% python3 -q
>>> import numpy as np
>>> np.set_printoptions(precision=3, suppress=True, linewidth=160)
>>> data = np.load("block3.npy")
>>> data
array([[  5.587,  -8.858,  -4.874],
       [  6.787,  -8.371,  -5.204],
       [  4.05 ,  -9.862,  -5.663],
       [  5.348, -10.82 ,  -4.879],
       [  9.408, -10.767,  -6.848],
       [  6.11 , -10.346,  -5.156],
       [  5.999,  -8.108,  -6.565],
       [  7.273,  -9.553,  -5.798],
       [  6.289,  -7.427,  -6.649],
       [  8.304,  -8.936,  -6.821],
       [  5.177, -11.641,  -5.386],
       [  7.337, -10.176,  -4.734],
       [  6.356,  -9.012,  -5.532],
       [  5.925,  -7.648,  -6.022],
       [  5.565, -10.621,  -6.685],
       [  7.223,  -9.296,  -4.035],
       [  5.014, -10.09 ,  -6.23 ],
       [  6.86 , -11.457,  -6.498],
       [  4.925,  -8.806,  -6.553],
       [  6.052,  -7.979,  -6.355],
       [  6.826,  -9.34 ,  -6.389]])
>>> basis = data[[12, 7]].astype(float)
>>> for _ in range(6):
...     lab = np.linalg.norm(data[:, None] - basis, axis=-1).argmin(axis=1)
...     basis = np.array([data[lab == j].mean(axis=0) for j in range(2)])
... 
>>> lab
array([0, 0, 0, 0, 1, 0, 0, 1, 0, 1, 0, 1, 0, 0, 0, 0, 0, 1, 0, 0, 1])
>>> basis
array([[  5.76 ,  -9.259,  -5.719],
       [  7.668, -10.038,  -6.181]])
>>> np.bincount(lab)
array([15,  6])
>>> basis[1] - basis[0]
array([ 1.908, -0.779, -0.462])
>>> E = np.load("a.npy")
>>> E
array([[3, 0, 0],
       [0, 1, 0],
       [0, 0, 0]])
>>> w, evecs = np.linalg.eigh(E)
>>> w.sum(), np.trace(E)
(np.float64(4.0), np.int64(4))
>>> evecs.T @ evecs
array([[1., 0., 0.],
       [0., 1., 0.],
       [0., 0., 1.]])
>>> (w > 1e-8).sum(), (w < -1e-8).sum()
(np.int64(2), np.int64(0))
>>> evecs.T @ E @ evecs
array([[0., 0., 0.],
       [0., 1., 0.],
       [0., 0., 3.]])
>>> np.linalg.eigvalsh(E + 3 * np.eye(3))
array([3., 4., 6.])
>>> np.abs(evecs[:, -1]).round(6).argmax()
np.int64(0)
>>> np.linalg.svd(E, compute_uv=False)
array([3., 1., 0.])
>>> D = np.linalg.norm(data[:, None] - data[None], axis=-1)
>>> D[20].round(6).argsort(kind="stable")[:4]
array([20,  7, 12,  6])
>>> np.unravel_index(D.round(6).argmax(), D.shape)
(np.int64(2), np.int64(4))
>>> np.linalg.matrix_rank(D ** 2)
np.int64(5)
>>> D.mean(axis=1).argmax()
np.int64(4)
>>> w, evecs = np.linalg.eigh(E)
>>> x0 = np.array([2, 2, 0])
>>> x0 @ E @ x0 / (x0 @ x0), w[0], w[-1]
(np.float64(2.0), np.float64(0.0), np.float64(3.0))
>>> (np.sign(evecs[:, -1].round(6)) == np.sign(evecs[0, -1].round(6))).astype(int)
array([1, 0, 0])
>>> evecs * np.abs(w) @ evecs.T
array([[3., 0., 0.],
       [0., 1., 0.],
       [0., 0., 0.]])
>>> x0 @ E @ x0
np.int64(16)
>>> evecs * np.maximum(w, 0) @ evecs.T
array([[3., 0., 0.],
       [0., 1., 0.],
       [0., 0., 0.]])
>>> u = np.array([0, 2])
>>> mat = np.array([np.roll(u, i) for i in range(2)])
>>> mat
array([[0, 2],
       [2, 0]])
>>> # symmetric
>>> Q, R = np.linalg.qr(mat)
>>> np.allclose(R.T @ R, mat.T @ mat)
True
>>> Q.T @ Q
array([[1., 0.],
       [0., 1.]])
>>> abs(R[0, 0]), round(np.linalg.norm(mat[:, 0]), 3)
(np.float64(2.0), np.float64(2.0))
>>> np.trace(Q @ Q.T)
np.float64(2.0)
>>> Q.shape, R.shape
((2, 2), (2, 2))
>>> np.abs(np.diag(R))
array([2., 2.])
>>> u = np.array([-7, -1, 7])
>>> np.polyval(u, mat[0])
array([  7, -23])
>>> np.array([np.convolve(row, u, "same") for row in mat])
array([[  0, -14,  -2],
       [-14,  -2,  14]])
>>> np.convolve(mat[0], u)
array([  0, -14,  -2,  14])
>>> assert mat == mat.T
Traceback (most recent call last):
  File "<python-input-47>", line 1, in <module>
    assert mat == mat.T
           ^^^^^^^^^^^^
ValueError: The truth value of an array with more than one element is ambiguous. Use a.any() or a.all()
>>> np.linalg.matrix_power(mat, 4)
array([[16,  0],
       [ 0, 16]])
>>> (mat + mat.T) / 2
array([[0., 2.],
       [2., 0.]])
>>> round(float(np.abs(np.linalg.eigvals(mat)).max()), 3)
2.0
>>> s = 3 * 0.7 ** np.arange(3)
>>> rng = np.random.default_rng(122099)
>>> W0 = rng.normal(size=(16, 3)) * rng.permutation(s)
>>> W0
array([[-3.853, -3.586, -0.71 ],
       [ 1.973, -0.55 , -0.526],
       [ 1.079,  2.928, -0.788],
       [ 2.373, -1.996, -1.335],
       [-5.1  ,  5.383, -0.585],
       [-5.444,  2.158, -2.732],
       [ 1.937,  0.453, -0.94 ],
       [-0.372,  2.681,  0.117],
       [-2.34 ,  2.741,  2.019],
       [ 2.396, -0.127, -1.258],
       [-1.38 ,  3.675, -1.876],
       [-0.176,  3.258,  2.134],
       [ 1.219,  1.181,  0.477],
       [ 3.036, -1.358, -0.824],
       [ 3.15 , -3.649,  0.272],
       [-2.951,  3.547, -2.29 ]])
>>> A2 = np.c_[W0[:, :1] @ np.array([[0]]), np.array([2, 3, 0, 1, 0, 1, 1, 3, 1, 0, 0, 2, 0, 3, 2, 2])]
>>> A2
array([[0., 2.],
       [0., 3.],
       [0., 0.],
       [0., 1.],
       [0., 0.],
       [0., 1.],
       [0., 1.],
       [0., 3.],
       [0., 1.],
       [0., 0.],
       [0., 0.],
       [0., 2.],
       [0., 0.],
       [0., 3.],
       [0., 2.],
       [0., 2.]])
>>> np.linalg.lstsq(W0, A2[:, 0])[0]
array([0., 0., 0.])
>>> np.linalg.norm(A2 - W0 @ np.linalg.lstsq(W0, A2)[0], axis=0)
array([0.   , 6.659])
>>> np.linalg.matrix_rank(A2)
np.int64(1)
>>> np.linalg.matrix_rank(np.c_[W0, A2])
np.int64(4)
>>> P = W0 @ np.linalg.solve(W0.T @ W0, W0.T)
>>> np.trace(P)
np.float64(3.0)
>>> np.linalg.matrix_rank(np.eye(16) - P)
np.int64(13)
>>> np.round(np.linalg.eigvalsh(P), 3) + 0
array([0., 0., 0., 0., 0., 0., 0., 0., 0., 0., 0., 0., 0., 1., 1., 1.])
>>> P @ W0[:, 0]
array([-3.853,  1.973,  1.079,  2.373, -5.1  , -5.444,  1.937, -0.372, -2.34 ,  2.396, -1.38 , -0.176,  1.219,  3.036,  3.15 , -2.951])
>>> A2 = np.array([[1, 1, 2], [-1, 1, 0], [2, -1, 1]])
>>> X = A2 + A2.T
>>> X
array([[ 2,  0,  4],
       [ 0,  2, -1],
       [ 4, -1,  2]])
>>> w, evecs = np.linalg.eigvalsh(X)
Traceback (most recent call last):
  File "<python-input-69>", line 1, in <module>
    w, evecs = np.linalg.eigvalsh(X)
    ^^^^^^^^
ValueError: too many values to unpack (expected 2)
>>> w, evecs = np.linalg.eigh(X)
>>> round(float(w.sum()), 3), np.trace(X)
(6.0, np.int64(6))
>>> np.abs(evecs[:, -1])
array([0.686, 0.171, 0.707])
>>> np.round(evecs.T @ evecs, 3) + 0
array([[1., 0., 0.],
       [0., 1., 0.],
       [0., 0., 1.]])
